>>> import numpy as np
>>> from numpy import linalg as LA
>>> np.set_printoptions(precision=1, suppress=True, linewidth=100)
>>> X = np.load("w.npy")
>>> X
array([[ 2, -2,  2, -3],
       [ 2,  4, -2,  1],
       [ 0, -6,  4, -4]])
>>> np.round(np.trace(LA.pinv(X) @ X), 1)
np.float64(2.0)
>>> np.allclose(X[:-1].T @ LA.lstsq(X[:-1].T, X[-1])[0], X[-1])
True
>>> LA.lstsq(X[:-1].T, X[-1])[2]
np.int32(2)
>>> print(np.abs(np.diag(LA.qr(X)[1])) > 1e-9)
[ True  True False]
>>> [round(float(x), 1) for x in LA.svd(X, compute_uv=False)[:3]]
[10.1, 3.4, 0.0]
>>> LA.matrix_rank(X, rtol=0.1)
np.int64(2)
>>> np.argsort(-LA.norm(X, axis=0).round(6), kind="stable")[:3]
array([1, 3, 2])
>>> LA.cond(X) > 100
np.True_
>>> x0 = np.array([-2, -2, 0, -1])
>>> a = np.maximum(X @ x0, 0)
>>> np.flatnonzero(a > 1e-9)
array([0, 2])
>>> X * (a > 1e-9)[:, None]
array([[ 2, -2,  2, -3],
       [ 0,  0,  0,  0],
       [ 0, -6,  4, -4]])
>>> np.maximum(X @ x0, 0) - np.maximum(-X @ x0, 0)
array([  3, -13,  16])
>>> m1 = np.array([[3, 0, 0, 0], [0, -2, 0, 0], [0, 0, 3, 0], [0, 0, 0, 0]])
>>> x0 = np.array([2, 0, 3, 3])
>>> a = np.maximum(m1 @ x0, 0)
>>> m1 * (a > 1e-9)[:, None]
array([[3, 0, 0, 0],
       [0, 0, 0, 0],
       [0, 0, 3, 0],
       [0, 0, 0, 0]])
>>> np.flatnonzero(a > 1e-9)
array([0, 2])
>>> m1.T @ a
array([18,  0, 27,  0])
>>> rank = LA.matrix_rank(m1)
>>> print(rank)
3
>>> ns = LA.svd(m1)[2][rank:].T
>>> np.allclose(m1 @ ns, 0)
True
>>> m1 @ ns
array([[0.],
       [0.],
       [0.],
       [0.]])
>>> np.round(np.abs(LA.eigvals(m1)).max(), 1)
np.float64(3.0)
>>> m1.inv()
Traceback (most recent call last):
  File "<python-input-30>", line 1, in <module>
    m1.inv()
    ^^^^^^
AttributeError: 'numpy.ndarray' object has no attribute 'inv'
>>> m1 @ m1
array([[9, 0, 0, 0],
       [0, 4, 0, 0],
       [0, 0, 9, 0],
       [0, 0, 0, 0]])
>>> np.sort(np.abs(LA.eigvals(m1)))
array([0., 2., 3., 3.])
>>> LA.matrix_rank(m1 - m1[0, 0] * np.eye(4))
np.int64(2)
>>> np.prod(np.diag(m1)), round(float(LA.det(m1)), 1)
(np.int64(0), 0.0)
>>> np.count_nonzero(m1)
np.int64(3)
>>> m1 - m1[0]
array([[ 0,  0,  0,  0],
       [-3, -2,  0,  0],
       [-3,  0,  3,  0],
       [-3,  0,  0,  0]])
>>> LA.svd(m1, compute_uv=False)
array([3., 3., 2., 0.])
>>> arr = np.array([[0, 4, 3], [0, 0, -5], [0, 0, 0]])
>>> W = np.array([[3, -3], [-1, -3], [3, -2]])
>>> coef = np.array([0, -4])
>>> H = np.maximum(arr @ W + coef, 0)
>>> LA.matrix_rank(H)
np.int64(2)
>>> (H > 0).mean(axis=0)
array([0.3, 0.3])
>>> H
array([[5, 0],
       [0, 6],
       [0, 0]])
>>> C = np.array([[2, 2], [-3, -1]])
>>> H @ C
array([[ 10,  10],
       [-18,  -6],
       [  0,   0]])
>>> left, sv, Vt = LA.svd(arr)
>>> vecs = Vt[:(sv > 1e-8).sum()]
>>> rng = np.random.default_rng(3)
>>> x0 = arr[0] + 4 * arr[1] + rng.integers(2) * np.eye(3)[1]
>>> x0
array([  0.,   5., -17.])
>>> round(LA.norm(x0 - vecs.T @ vecs @ x0), 1)
np.float64(0.0)
>>> np.allclose(vecs.T @ vecs @ x0, x0)
True
>>> np.round(vecs.T @ vecs, 1) + 0
array([[0., 0., 0.],
       [0., 1., 0.],
       [0., 0., 1.]])
>>> [round(float(x), 1) for x in LA.svd(arr, compute_uv=False)[:3]]
[6.3, 3.2, 0.0]
>>> np.argsort(-LA.norm(arr, axis=0).round(6), kind="stable")[:3]
array([2, 1, 0])
>>> W0 = np.loadtxt("data.csv", delimiter=",")
>>> W0
array([[ 0.5,  0.5, -0.1, -0.1],
       [ 0.5,  0.5, -0.1,  0.1],
       [-0.1, -0.1,  0.1, -0.2],
       [-0.1,  0.1, -0.2,  0.9]])
>>> ev, vecs = LA.eigh(W0)
>>> x0 = np.array([2, -3, -2, 2])
>>> print(np.round(LA.eigvalsh(W0[1:, 1:]), 1) + 0)
[0.  0.5 1. ]
>>> print(round(np.abs(W0).sum(axis=1).max(), 1), round(np.abs(ev).max(), 1))
1.3 1.0
>>> vecs * np.abs(ev) @ vecs.T
array([[ 0.5,  0.5, -0.1, -0.1],
       [ 0.5,  0.5, -0.1,  0.1],
       [-0.1, -0.1,  0.1, -0.2],
       [-0.1,  0.1, -0.2,  0.9]])
>>> np.allclose(W0[:-1].T @ LA.lstsq(W0[:-1].T, W0[-1])[0], W0[-1])
True
>>> print(LA.lstsq(W0[:-1].T, W0[-1])[2])
2
>>> W0 @ LA.pinv(W0) @ W0
array([[ 0.5,  0.5, -0.1, -0.1],
       [ 0.5,  0.5, -0.1,  0.1],
       [-0.1, -0.1,  0.1, -0.2],
       [-0.1,  0.1, -0.2,  0.9]])
>>> np.abs(np.diag(LA.qr(W0)[1])) > 1e-9
array([ True,  True, False, False])
>>> other = np.array([[6, 4], [-8, -4]])
>>> feats = np.tile(other, (2, 2))
>>> feats
array([[ 6,  4,  6,  4],
       [-8, -4, -8, -4],
       [ 6,  4,  6,  4],
       [-8, -4, -8, -4]])
>>> LA.matrix_rank(feats, rtol=0.1)
np.int64(1)
>>> np.argsort(-LA.norm(feats, axis=0).round(6), kind="stable")[:3]
array([0, 2, 1])
>>> round(float(LA.norm(feats, 2) / LA.norm(feats)), 1)
1.0
>>> left, sv, Vt = LA.svd(feats)
>>> np.argmax(sv[:-1] / (sv[1:] + 1e-6)) + 1
np.int64(2)
>>> sv.round(1) + 0
array([22.9,  1.4,  0. ,  0. ])
>>> other = left[:, :2] @ np.diag(sv[:2]) @ Vt[:2]
>>> round(LA.norm(feats - other, 2), 1), round(sv[2], 1)
(np.float64(0.0), np.float64(0.0))
>>> np.round(LA.norm(feats - other) / LA.norm(feats), 1)
np.float64(0.0)
>>> LA.matrix_rank(feats, rtol=0.05)
np.int64(2)
>>> round(float(np.abs(feats - other).max()), 1)
0.0
>>> np.abs(np.diag(LA.qr(feats)[1])) > 1e-9
array([ True,  True, False, False])
>>> feats @ LA.pinv(feats) @ feats
array([[ 6.,  4.,  6.,  4.],
       [-8., -4., -8., -4.],
       [ 6.,  4.,  6.,  4.],
       [-8., -4., -8., -4.]])
>>> W = np.array([[-2, 1], [3, -2], [1, -1], [0, -1]])
>>> coef = np.array([0, 1])
>>> H = np.maximum(feats @ W + coef, 0)
>>> (H > 0).astype(int)
array([[1, 0],
       [0, 1],
       [1, 0],
       [0, 1]])
>>> LA.matrix_rank(H)
np.int64(2)
>>> C = np.array([[0, 0], [-2, 1]])
>>> H @ C
array([[  0,   0],
       [-26,  13],
       [  0,   0],
       [-26,  13]])
>>> r0 = np.array([-6, -4, -7])
>>> np.convolve(feats[3], r0)
array([ 48,  56, 120,  84,  72,  28])
>>> mat = np.load("case14.npy")
>>> mat
array([[ 0,  2,  1, -2],
       [ 0,  0,  0,  2],
       [ 0,  0,  0,  0],
       [ 0,  0,  0,  0]])
>>> left, sv, Vt = LA.svd(mat)
>>> vecs = Vt[:(sv > 1e-8).sum()]
>>> x0 = mat[3] + -1 * mat[2] + rng.integers(2) * np.eye(4)[2]
>>> x0
array([0., 0., 0., 0.])
>>> np.round(LA.norm(x0 - vecs.T @ vecs @ x0), 1)
np.float64(0.0)
>>> np.round(vecs.T @ vecs, 1) + 0
array([[0. , 0. , 0. , 0. ],
       [0. , 0.8, 0.4, 0. ],
       [0. , 0.4, 0.2, 0. ],
       [0. , 0. , 0. , 1. ]])
>>> print(np.diag(vecs.T @ vecs))
[0.  0.8 0.2 1. ]
>>> data = np.load("run19.npy")
>>> data
array([[  2,  -2,  -3],
       [ -2,  -7,  -5],
       [ -2, -12,  -8],
       [  3, -12, -11],
       [ -1, -14, -10],
       [  1, -19, -10],
       [  4, -24,  -9],
       [ -1, -23,  -8],
       [ -2, -19,  -9],
       [ -5, -17, -13],
       [ -7, -18, -10],
       [ -7, -15,  -6],
       [-10, -20,  -6],
       [-10, -17, -10],
       [-13, -21,  -5],
       [-14, -18,  -4],
       [-10, -22,  -8],
       [-15, -18,  -4],
       [-19, -18,  -5],
       [-21, -19,   0],
       [-17, -23,  -3],
       [-17, -27,  -5]])
>>> Xs = data - data.mean(axis=0)
>>> left, sv, Vt = LA.svd(Xs, full_matrices=False)
>>> np.round(Xs.mean(axis=0), 1) + 0
array([0., 0., 0.])
>>> Vt[0] * np.sign(Vt[0, np.abs(Vt[0]).argmax()])
array([ 0.9,  0.4, -0.2])
>>> sv
array([38.7, 22.9,  9.6])
>>> print(np.searchsorted(np.cumsum(sv ** 2) / (sv ** 2).sum(), 0.9) + 1)
2
>>> d = LA.norm(data[:, None] - data[None], axis=-1)
>>> print(np.unravel_index(d.round(6).argmax(), d.shape))
(np.int64(0), np.int64(21))
>>> np.flatnonzero(d[16] < d.mean() / 2)
array([10, 12, 13, 14, 16])
>>> print(d.mean(axis=1).argmax())
0
>>> LA.matrix_rank(d ** 2)
np.int64(5)
>>> d[16].round(6).argsort(kind="stable")[:4]
array([16, 12, 14, 10])
>>> d.shape
(22, 22)
>>> F = np.load("out4.npy")
>>> F
array([[ 0,  0,  0],
       [-4, -4, -5],
       [ 1, -2,  6],
       [ 0,  0,  0],
       [ 1, -2,  6],
       [ 0,  0,  0],
       [-4,  4, -5],
       [-4,  4, -5],
       [ 1,  6,  6],
       [-4,  4, -5],
       [ 0,  0,  0],
       [ 0,  0,  0],
       [ 0,  0,  0],
       [ 0,  0,  0],
       [ 0,  0,  0],
       [-4,  4, -5],
       [ 0,  0,  0],
       [ 1, -2,  6],
       [ 0,  0,  0],
       [ 0,  0,  0],
       [ 1, -2,  6]])
>>> theta = np.radians(135)
>>> R = np.eye(3)
>>> R[2, 2] = R[0, 0] = np.cos(theta)
>>> R[2, 0], R[0, 2] = -np.sin(theta), np.sin(theta)
>>> R
array([[-0.7,  0. ,  0.7],
       [ 0. ,  1. ,  0. ],
       [-0.7,  0. , -0.7]])
>>> other = F @ R.T
>>> np.abs(other - F).max(axis=0)
array([ 3.3,  0. , 11.4])
>>> LA.svd(F, compute_uv=False), LA.svd(other, compute_uv=False)
(array([19.8, 10.3,  4.7]), array([19.8, 10.3,  4.7]))
>>> d = LA.norm(F[:, None] - F[None], axis=-1)
>>> d[18]
array([0. , 7.5, 6.4, 0. , 6.4, 0. , 7.5, 7.5, 8.5, 7.5, 0. , 0. , 0. , 0. , 0. , 7.5, 0. , 6.4,
       0. , 0. , 6.4])
>>> LA.norm(F - F.mean(axis=0), axis=1)
array([0.9, 7.6, 6.5, 0.9, 6.5, 0.9, 7.1, 7.1, 8.2, 7.1, 0.9, 0.9, 0.9, 0.9, 0.9, 7.1, 0.9, 6.5,
       0.9, 0.9, 6.5])
>>> d[:5, :5]
array([[ 0. ,  7.5,  6.4,  0. ,  6.4],
       [ 7.5,  0. , 12.2,  7.5, 12.2],
       [ 6.4, 12.2,  0. ,  6.4,  0. ],
       [ 0. ,  7.5,  6.4,  0. ,  6.4],
       [ 6.4, 12.2,  0. ,  6.4,  0. ]])
>>> np.flatnonzero(d[18] < d.mean() / 2)
array([ 0,  3,  5, 10, 11, 12, 13, 14, 16, 18, 19])
>>> np.unravel_index(d.round(6).argmax(), d.shape)
(np.int64(1), np.int64(8))
